% python3 -q
>>> import numpy as np
>>> np.set_printoptions(suppress=True, linewidth=200)
>>> rnd = lambda a: np.round(a, 2) + 0
>>> rng = np.random.default_rng(547770)
>>> W0 = np.triu(rng.random((4, 4)) < 0.6, 1).astype(int)
>>> W0 = W0 + W0.T
>>> W0
array([[0, 1, 1, 0],
       [1, 0, 0, 1],
       [1, 0, 0, 1],
       [0, 1, 1, 0]])
>>> r0, r1 = W0[1], W0[3]
>>> r0 @ r0
np.int64(2)
>>> p = (r0 @ r1) / (r0 @ r0) * r0
>>> p
array([0., 0., 0., 0.])
>>> rnd(np.linalg.norm(r0 + r1) ** 2 + np.linalg.norm(r0 - r1) ** 2)
np.float64(8.0)
>>> w, vecs = np.linalg.eigh(W0)
>>> x = np.array([1, 3, 0, 3])
>>> rnd(vecs * np.maximum(w, 0) @ vecs.T)
array([[0.5, 0.5, 0.5, 0.5],
       [0.5, 0.5, 0.5, 0.5],
       [0.5, 0.5, 0.5, 0.5],
       [0.5, 0.5, 0.5, 0.5]])
>>> (np.sign(vecs[:, -1].round(6)) == np.sign(vecs[0, -1].round(6))).astype(int)
array([1, 1, 1, 1])
>>> feats = np.loadtxt("m.csv", delimiter=",")
>>> rnd(feats)
array([[0.33, 0.33, 0.  , 0.  , 0.  , 0.  , 0.33, 0.  ],
       [0.  , 0.33, 0.33, 0.  , 0.  , 0.  , 0.  , 0.33],
       [0.  , 0.25, 0.25, 0.25, 0.25, 0.  , 0.  , 0.  ],
       [0.  , 0.33, 0.  , 0.33, 0.  , 0.33, 0.  , 0.  ],
       [0.2 , 0.2 , 0.  , 0.2 , 0.2 , 0.  , 0.  , 0.2 ],
       [0.25, 0.  , 0.  , 0.  , 0.25, 0.5 , 0.  , 0.  ],
       [0.  , 0.25, 0.  , 0.25, 0.  , 0.  , 0.5 , 0.  ],
       [0.25, 0.25, 0.  , 0.25, 0.  , 0.  , 0.  , 0.25]])
>>> other = np.array([[2, 0], [0, 1], [2, 1], [1, 1], [0, 0], [0, 0], [0, 1], [1, 0]])
>>> rnd(other.T @ feats.T)
array([[0.67, 1.  , 0.75, 0.33, 0.8 , 0.5 , 0.25, 1.  ],
       [0.67, 0.67, 0.75, 0.67, 0.4 , 0.  , 1.  , 0.5 ]])
>>> rnd(np.einsum("ij->j", feats))
array([1.03, 1.95, 0.58, 1.28, 0.7 , 0.83, 0.83, 0.78])
>>> rnd(np.einsum("ik,kj->ij", feats, other))
array([[0.67, 0.67],
       [1.  , 0.67],
       [0.75, 0.75],
       [0.33, 0.67],
       [0.8 , 0.4 ],
       [0.5 , 0.  ],
       [0.25, 1.  ],
       [1.  , 0.5 ]])
>>> np.linalg.matrix_rank(np.vstack([feats, other.T]))
np.int64(8)
>>> feats @ np.ones(8)
array([1., 1., 1., 1., 1., 1., 1., 1.])
>>> feats.sum(axis=1)
array([1., 1., 1., 1., 1., 1., 1., 1.])
>>> p = np.eye(8)[6]
>>> for _ in range(6):
...     p = p @ feats
...     print(p.round(2))
... 
[0.   0.25 0.   0.25 0.   0.   0.5  0.  ]
[0.   0.29 0.08 0.21 0.   0.08 0.25 0.08]
[0.04 0.27 0.12 0.17 0.04 0.11 0.12 0.12]
[0.08 0.26 0.12 0.16 0.07 0.11 0.08 0.13]
[0.1  0.26 0.12 0.15 0.07 0.11 0.06 0.13]
[0.11 0.26 0.12 0.14 0.07 0.1  0.07 0.13]
>>> F = np.loadtxt("block16.csv", delimiter=",")
>>> F
array([[-2.,  3.,  0.,  2.,  2.,  1.],
       [ 0., -3., -1.,  4.,  0., -1.],
       [ 0.,  0.,  1., -1., -1., -2.],
       [ 0.,  2., -1.,  1.,  0.,  2.],
       [-2.,  2.,  1.,  4.,  0.,  0.],
       [ 0.,  3.,  4.,  1.,  2., -3.],
       [ 0.,  0.,  0.,  0.,  0.,  0.],
       [ 0.,  0.,  0.,  0.,  0.,  0.],
       [ 0.,  2.,  0.,  0., -1.,  0.],
       [-2.,  3.,  0.,  2.,  2.,  1.],
       [ 2.,  2.,  3.,  0.,  0., -2.],
       [ 0., -3.,  0.,  3., -1., -3.],
       [-2.,  3.,  0.,  2.,  2.,  1.],
       [ 0.,  3.,  3.,  2.,  3., -1.],
       [ 2.,  2.,  3.,  0.,  0., -2.],
       [ 2.,  2.,  2.,  1.,  1.,  0.]])
>>> other = np.c_[F[:, :1] @ np.array([[2]]), np.array([2, 0, -3, -1, 2, -3, -1, -3, -1, 2, -1, 3, 3, 1, -1, -3])]
>>> other
array([[-4.,  2.],
       [ 0.,  0.],
       [ 0., -3.],
       [ 0., -1.],
       [-4.,  2.],
       [ 0., -3.],
       [ 0., -1.],
       [ 0., -3.],
       [ 0., -1.],
       [-4.,  2.],
       [ 4., -1.],
       [ 0.,  3.],
       [-4.,  3.],
       [ 0.,  1.],
       [ 4., -1.],
       [ 4., -3.]])
>>> np.linalg.matrix_rank(np.c_[F, other])
np.int64(7)
>>> rnd(np.linalg.norm(np.linalg.qr(F)[0].T @ other, axis=0) ** 2 / ((other ** 2).sum(axis=0) + 1e-12))
array([1.  , 0.49])
>>> rnd(np.linalg.lstsq(F, other[:, 0])[0])
array([2., 0., 0., 0., 0., 0.])
>>> x = np.array([2, 5])
>>> y = other @ x
>>> c, lr = np.zeros(2), 1 / np.linalg.norm(other, 2) ** 2
>>> for i in range(20):
...     c -= lr * other.T @ (other @ c - y)
...     if i % 5 == 0: print(i, round(np.linalg.norm(other @ c - y), 2))
... 
0 23.46
5 7.0
10 2.09
15 0.62
>>> rnd(c)
array([1.98, 4.97])
>>> Ac = F - F.mean(axis=0)
>>> vecs = np.linalg.svd(Ac)[2][:5]
>>> other = Ac - Ac @ vecs.T @ vecs
>>> rnd(np.cov(Ac @ vecs.T, rowvar=False))
array([[5.7 , 0.  , 0.  , 0.  , 0.  ],
       [0.  , 5.04, 0.  , 0.  , 0.  ],
       [0.  , 0.  , 2.41, 0.  , 0.  ],
       [0.  , 0.  , 0.  , 0.7 , 0.  ],
       [0.  , 0.  , 0.  , 0.  , 0.46]])
>>> rnd((Ac @ vecs.T).std(axis=0))
array([2.31, 2.17, 1.5 , 0.81, 0.66])
>>> rnd(other.std(axis=0))
array([0.06, 0.08, 0.14, 0.02, 0.03, 0.12])
>>> data = np.load("dump.npy")
>>> data
array([[  5,  -7,   9,  -3,   5,   2,  -1,   3],
       [ -7,  22,  -9,   3,  -8,  -5,   9,   5],
       [  9,  -9,  22, -13,  14,   1,   1,   7],
       [ -3,   3, -13,  13, -11,   2,  -1,  -1],
       [  5,  -8,  14, -11,  11,   0,  -1,   1],
       [  2,  -5,   1,   2,   0,   2,  -2,   0],
       [ -1,   9,   1,  -1,  -1,  -2,   5,   5],
       [  3,   5,   7,  -1,   1,   0,   5,   9]])
>>> U, s, vt = np.linalg.svd(data)
>>> np.argmax(s[:-1] / (s[1:] + 1e-6)) + 1
np.int64(3)
>>> other = U[:, :3] @ np.diag(s[:3]) @ vt[:3]
>>> rnd(np.linalg.norm(data - other, 2)), rnd(s[3])
(np.float64(0.0), np.float64(0.0))
>>> rnd(np.linalg.norm(data - other) / np.linalg.norm(data))
np.float64(0.0)
>>> np.linalg.matrix_rank(data, rtol=0.05)
np.int64(3)
>>> rnd(np.abs(data - other).max())
np.float64(0.0)
>>> rnd(other)
array([[  5.,  -7.,   9.,  -3.,   5.,   2.,  -1.,   3.],
       [ -7.,  22.,  -9.,   3.,  -8.,  -5.,   9.,   5.],
       [  9.,  -9.,  22., -13.,  14.,   1.,   1.,   7.],
       [ -3.,   3., -13.,  13., -11.,   2.,  -1.,  -1.],
       [  5.,  -8.,  14., -11.,  11.,   0.,  -1.,   1.],
       [  2.,  -5.,   1.,   2.,   0.,   2.,  -2.,   0.],
       [ -1.,   9.,   1.,  -1.,  -1.,  -2.,   5.,   5.],
       [  3.,   5.,   7.,  -1.,   1.,   0.,   5.,   9.]])
